% python3 -q
>>> import numpy as np
>>> from numpy import linalg as LA
>>> np.set_printoptions(precision=2, suppress=True, linewidth=120, legacy="1.25")
>>> rnd = lambda a: np.round(a, 2) + 0
>>> M2 = np.array([[2, -5, 2], [-3, 1, 5], [4, -2, 5]])
>>> Z = np.array([[3, -3, 2], [-2, 3, -1], [-2, 1, -1]])
>>> A = np.block([[M2, np.array([[-3, -1, -2], [0, -3, -3], [-1, 0, -2]])], [np.zeros((3, 3)), Z]])
>>> A
array([[ 2., -5.,  2., -3., -1., -2.],
       [-3.,  1.,  5.,  0., -3., -3.],
       [ 4., -2.,  5., -1.,  0., -2.],
       [ 0.,  0.,  0.,  3., -3.,  2.],
       [ 0.,  0.,  0., -2.,  3., -1.],
       [ 0.,  0.,  0., -2.,  1., -1.]])
>>> rng = np.random.default_rng(4500)
>>> lab = rng.permutation(6)
>>> lab
array([3, 4, 5, 0, 1, 2])
>>> M2 = A[lab][:, lab]
>>> np.allclose(M2, A)
False
>>> rnd(LA.det(M2)), rnd(LA.det(A[lab]))
(-282.0, 282.0)
>>> np.trace(M2)
13.0
>>> rnd(np.sort(np.abs(LA.eigvals(M2))))
array([0.65, 0.65, 3.35, 4.66, 6.49, 6.49])
>>> K = np.load("m.npy")
>>> K
array([[5., 1., 1., 1., 1., 1., 1., 1., 1.],
       [1., 5., 1., 1., 1., 1., 1., 1., 1.],
       [1., 1., 5., 1., 1., 1., 1., 1., 1.],
       [1., 1., 1., 5., 1., 1., 1., 1., 1.],
       [1., 1., 1., 1., 5., 1., 1., 1., 1.],
       [1., 1., 1., 1., 1., 5., 1., 1., 1.],
       [1., 1., 1., 1., 1., 1., 5., 1., 1.],
       [1., 1., 1., 1., 1., 1., 1., 5., 1.],
       [1., 1., 1., 1., 1., 1., 1., 1., 5.]])
>>> evals, V = LA.eigh(K)
>>> np.abs(V[:, -1]).round(6).argmax()
0
>>> rnd(LA.eigvalsh(K + 2 * np.eye(9)))
array([ 6.,  6.,  6.,  6.,  6.,  6.,  6.,  6., 15.])
>>> evals.sum(), np.trace(K)
(45.0, 45.0)
>>> (evals > 1e-8).sum(), (evals < -1e-8).sum()
(9, 0)
>>> M2 = K[0, 0] * K[1:] - np.outer(K[1:, 0], K[0])
>>> M2
array([[ 0., 24.,  4.,  4.,  4.,  4.,  4.,  4.,  4.],
       [ 0.,  4., 24.,  4.,  4.,  4.,  4.,  4.,  4.],
       [ 0.,  4.,  4., 24.,  4.,  4.,  4.,  4.,  4.],
       [ 0.,  4.,  4.,  4., 24.,  4.,  4.,  4.,  4.],
       [ 0.,  4.,  4.,  4.,  4., 24.,  4.,  4.,  4.],
       [ 0.,  4.,  4.,  4.,  4.,  4., 24.,  4.,  4.],
       [ 0.,  4.,  4.,  4.,  4.,  4.,  4., 24.,  4.],
       [ 0.,  4.,  4.,  4.,  4.,  4.,  4.,  4., 24.]])
>>> LA.matrix_rank(M2), LA.matrix_rank(K)
(8, 9)
>>> K[:, 0] / K[0, 0]
array([1. , 0.2, 0.2, 0.2, 0.2, 0.2, 0.2, 0.2, 0.2])
>>> np.flatnonzero(~M2.round(6).any(axis=1))
array([], dtype=int64)
>>> M2 = K / np.sqrt((K ** 2).mean(axis=1, keepdims=True))
>>> LA.matrix_rank(M2) == LA.matrix_rank(K)
True
>>> rnd(K - K.mean(axis=1, keepdims=True))
array([[ 3.56, -0.44, -0.44, -0.44, -0.44, -0.44, -0.44, -0.44, -0.44],
       [-0.44,  3.56, -0.44, -0.44, -0.44, -0.44, -0.44, -0.44, -0.44],
       [-0.44, -0.44,  3.56, -0.44, -0.44, -0.44, -0.44, -0.44, -0.44],
       [-0.44, -0.44, -0.44,  3.56, -0.44, -0.44, -0.44, -0.44, -0.44],
       [-0.44, -0.44, -0.44, -0.44,  3.56, -0.44, -0.44, -0.44, -0.44],
       [-0.44, -0.44, -0.44, -0.44, -0.44,  3.56, -0.44, -0.44, -0.44],
       [-0.44, -0.44, -0.44, -0.44, -0.44, -0.44,  3.56, -0.44, -0.44],
       [-0.44, -0.44, -0.44, -0.44, -0.44, -0.44, -0.44,  3.56, -0.44],
       [-0.44, -0.44, -0.44, -0.44, -0.44, -0.44, -0.44, -0.44,  3.56]])
>>> LA.matrix_rank(K - K.mean(axis=1, keepdims=True))
8
>>> rnd(M2[4])
array([0.52, 0.52, 0.52, 0.52, 2.61, 0.52, 0.52, 0.52, 0.52])
>>> lab = rng.permutation(9)
>>> lab
array([3, 7, 8, 5, 2, 6, 4, 1, 0])
>>> M2 = K[lab][:, lab]
>>> rnd(np.sort(np.abs(LA.eigvals(M2))))
array([ 4.,  4.,  4.,  4.,  4.,  4.,  4.,  4., 13.])
>>> rnd(LA.det(M2)), rnd(LA.det(K[lab]))
(851968.0, -851968.0)
>>> np.trace(M2)
45.0
>>> np.diag(M2)
array([5., 5., 5., 5., 5., 5., 5., 5., 5.])
>>> u = np.array([0, 6, 5, -2, -3, -3, -3, -5, 9, -1]) + 0.5
>>> feats = np.outer(u, u) / (u @ u)
>>> rnd(feats)
array([[ 0.  ,  0.02,  0.01,  0.  , -0.01, -0.01, -0.01, -0.01,  0.02,  0.  ],
       [ 0.02,  0.21,  0.17, -0.05, -0.08, -0.08, -0.08, -0.14,  0.3 , -0.02],
       [ 0.01,  0.17,  0.15, -0.04, -0.07, -0.07, -0.07, -0.12,  0.26, -0.01],
       [ 0.  , -0.05, -0.04,  0.01,  0.02,  0.02,  0.02,  0.03, -0.07,  0.  ],
       [-0.01, -0.08, -0.07,  0.02,  0.03,  0.03,  0.03,  0.06, -0.12,  0.01],
       [-0.01, -0.08, -0.07,  0.02,  0.03,  0.03,  0.03,  0.06, -0.12,  0.01],
       [-0.01, -0.08, -0.07,  0.02,  0.03,  0.03,  0.03,  0.06, -0.12,  0.01],
       [-0.01, -0.14, -0.12,  0.03,  0.06,  0.06,  0.06,  0.1 , -0.21,  0.01],
       [ 0.02,  0.3 ,  0.26, -0.07, -0.12, -0.12, -0.12, -0.21,  0.44, -0.02],
       [ 0.  , -0.02, -0.01,  0.  ,  0.01,  0.01,  0.01,  0.01, -0.02,  0.  ]])
>>> left, sig, Vt = LA.svd(feats)
>>> np.argmax(sig[:-1] / (sig[1:] + 1e-6)) + 1
1
>>> M2 = left[:, :1] @ np.diag(sig[:1]) @ Vt[:1]
>>> rnd(np.abs(feats - M2).max())
0.0
